% ipython --no-banner

In [1]: import numpy as np

In [2]: np.set_printoptions(precision=4, suppress=True, linewidth=120, legacy="1.25")

In [3]: E = np.load("layer12.npy")

In [4]: E
Out[4]: 
array([[-0.3487, -0.3501,  0.5841],
       [ 0.6974, -0.6752, -0.0471],
       [-0.4981, -0.4587, -0.7229],
       [ 0.3487,  0.4224, -0.3653],
       [ 0.1494, -0.1809,  0.0255]])

In [5]: P = E @ np.linalg.solve(E.T @ E, E.T)

In [6]: np.round(np.linalg.eigvalsh(P), 4) + 0
Out[6]: array([0., 0., 1., 1., 1.])

In [7]: print(np.round((np.eye(5) - P) @ E, 4) + 0)
[[0. 0. 0.]
 [0. 0. 0.]
 [0. 0. 0.]
 [0. 0. 0.]
 [0. 0. 0.]]

In [8]: np.allclose(P @ P, P)
Out[8]: True

In [9]: P @ E[:, 2]
Out[9]: array([ 0.5841, -0.0471, -0.7229, -0.3653,  0.0255])

In [10]: np.diag(P)
Out[10]: array([0.5853, 0.9444, 0.9811, 0.4335, 0.0557])

In [11]: vec = np.array([-2, -1, 1])

In [12]: a = np.maximum(E @ vec, 0)

In [13]: np.flatnonzero(a > 1e-9)
Out[13]: array([0, 2])

In [14]: print(np.tanh(E @ vec))
[ 0.9263 -0.645   0.6244 -0.9024 -0.0922]

In [15]: a
Out[15]: array([1.6316, 0.    , 0.7321, 0.    , 0.    ])

In [16]: np.linalg.norm(E, axis=0)
Out[16]: array([1., 1., 1.])

In [17]: np.linalg.pinv(E)
Out[17]: 
array([[-0.3487,  0.6974, -0.4981,  0.3487,  0.1494],
       [-0.3501, -0.6752, -0.4587,  0.4224, -0.1809],
       [ 0.5841, -0.0471, -0.7229, -0.3653,  0.0255]])

In [18]: round(E[:, 1] @ E[:, 0], 4)
Out[18]: 0.0

In [19]: np.round(E.T @ E, 4) + 0
Out[19]: 
array([[1., 0., 0.],
       [0., 1., 0.],
       [0., 0., 1.]])

In [20]: print(np.linalg.svd(E, compute_uv=False))
[1. 1. 1.]

In [21]: vec = np.array([-1, 3, 1])

In [22]: target = E @ vec

In [23]: print(np.linalg.solve(E.T @ E, E.T @ target))
[-1.  3.  1.]

In [24]: np.linalg.lstsq(E, target)[0]
Out[24]: array([-1.,  3.,  1.])

In [25]: rng = np.random.default_rng(369851)

In [26]: target = target + 0.05 * rng.normal(size=5)

In [27]: target
Out[27]: array([-0.1937, -2.8086, -1.6497,  0.5763, -0.6724])

In [28]: coef, *_ = np.linalg.lstsq(E, target)

In [29]: print(round(np.linalg.norm(target - E @ coef), 4))
0.0406

In [30]: t3 = np.stack([E, 3 * E, E[::-1]])

In [31]: np.linalg.matrix_rank(t3)
Out[31]: array([3, 3, 3])

In [32]: np.einsum("bij,cij->bc", t3, t3)
Out[32]: 
array([[ 3.    ,  9.    ,  0.9836],
       [ 9.    , 27.    ,  2.9509],
       [ 0.9836,  2.9509,  3.    ]])

In [33]: print(np.linalg.matrix_rank(t3.reshape(3, -1)))
2
